In [1]: import numpy as np

In [2]: np.set_printoptions(suppress=True, linewidth=120)

In [3]: M = np.loadtxt("out3.csv", delimiter=",")

In [4]: M.round(3)
Out[4]: 
array([[0.75 , 0.25 , 0.25 , 0.25 ],
       [0.25 , 0.083, 0.083, 0.083],
       [0.25 , 0.083, 0.083, 0.083],
       [0.25 , 0.083, 0.083, 0.083]])

In [5]: # projection: eigenvalues are 0 or 1

In [6]: U, s, Vt = np.linalg.svd(M)

In [7]: s.round(3) + 0
Out[7]: array([1., 0., 0., 0.])

In [8]: other = U[:, :1] @ np.diag(s[:1]) @ Vt[:1]

In [9]: np.round(np.linalg.norm(M - other, 2), 3), np.round(s[1], 3)
Out[9]: (np.float64(0.0), np.float64(0.0))

In [10]: round(float(np.linalg.norm(M - other) / np.linalg.norm(M)), 3)
Out[10]: 0.0

In [11]: round(float(np.abs(M - other).max()), 3)
Out[11]: 0.0

In [12]: np.linalg.matrix_rank(M, rtol=0.05)
Out[12]: np.int64(1)

In [13]: F = np.loadtxt("a.csv", delimiter=",")

In [14]: F
Out[14]: 
array([[-44.98 , -44.934, -29.872],
       [ 17.969,  18.105,  11.921],
       [ 26.904,  27.1  ,  18.002]])

In [15]: np.argsort(-np.linalg.norm(F, axis=0).round(6), kind="stable")[:3]
Out[15]: array([1, 0, 2])

In [16]: np.linalg.matrix_rank(F, rtol=0.1)
Out[16]: np.int64(1)

In [17]: other = np.array([[1, 0], [1, 0]])

In [18]: C = np.kron(other, F)

In [19]: C.shape
Out[19]: (6, 6)

In [20]: np.round(np.linalg.norm(C, 2), 3), round(float(np.linalg.norm(other, 2) * np.linalg.norm(F, 2)), 3)
Out[20]: (np.float64(122.553), 122.553)

In [21]: proj = np.triu(np.array([[-1, 1, -1], [1, 0, -3], [2, 0, -1]]), 1) + np.eye(3)

In [22]: other = proj @ F @ np.linalg.inv(proj)

In [23]: round(np.linalg.det(other), 3)
Out[23]: np.float64(-1.06)

In [24]: np.round(proj @ F - F @ proj, 3)
Out[24]: 
array([[  -8.935,   35.985, -185.863],
       [ -80.712,  -99.269,   18.278],
       [   0.   ,  -26.904,  108.204]])

In [25]: np.linalg.matrix_rank(other)
Out[25]: np.int64(3)

In [26]: other.round(3)
Out[26]: 
array([[ -53.915,   -0.014,  -89.91 ],
       [ -62.743,   -0.452, -106.184],
       [  26.904,    0.196,   45.494]])

In [27]: U, s, Vt = np.linalg.svd(F)

In [28]: np.argmax(s[:-1] / (s[1:] + 1e-6)) + 1
Out[28]: np.int64(1)

In [29]: s.round(3)
Out[29]: array([86.658,  0.156,  0.078])

In [30]: other = U[:, :1] @ np.diag(s[:1]) @ Vt[:1]

In [31]: np.linalg.matrix_rank(other)
Out[31]: np.int64(1)

In [32]: round(float(np.linalg.norm(F - other) / np.linalg.norm(F)), 3)
Out[32]: 0.002

In [33]: rng = np.random.default_rng(24341)

In [34]: lab = rng.permutation(3)

In [35]: lab
Out[35]: array([2, 1, 0])

In [36]: other = F[lab][:, lab]

In [37]: np.diag(other)
Out[37]: array([ 18.002,  18.105, -44.98 ])

In [38]: round(np.linalg.det(other), 3), round(np.linalg.det(F[lab]), 3)
Out[38]: (np.float64(-1.06), np.float64(1.06))
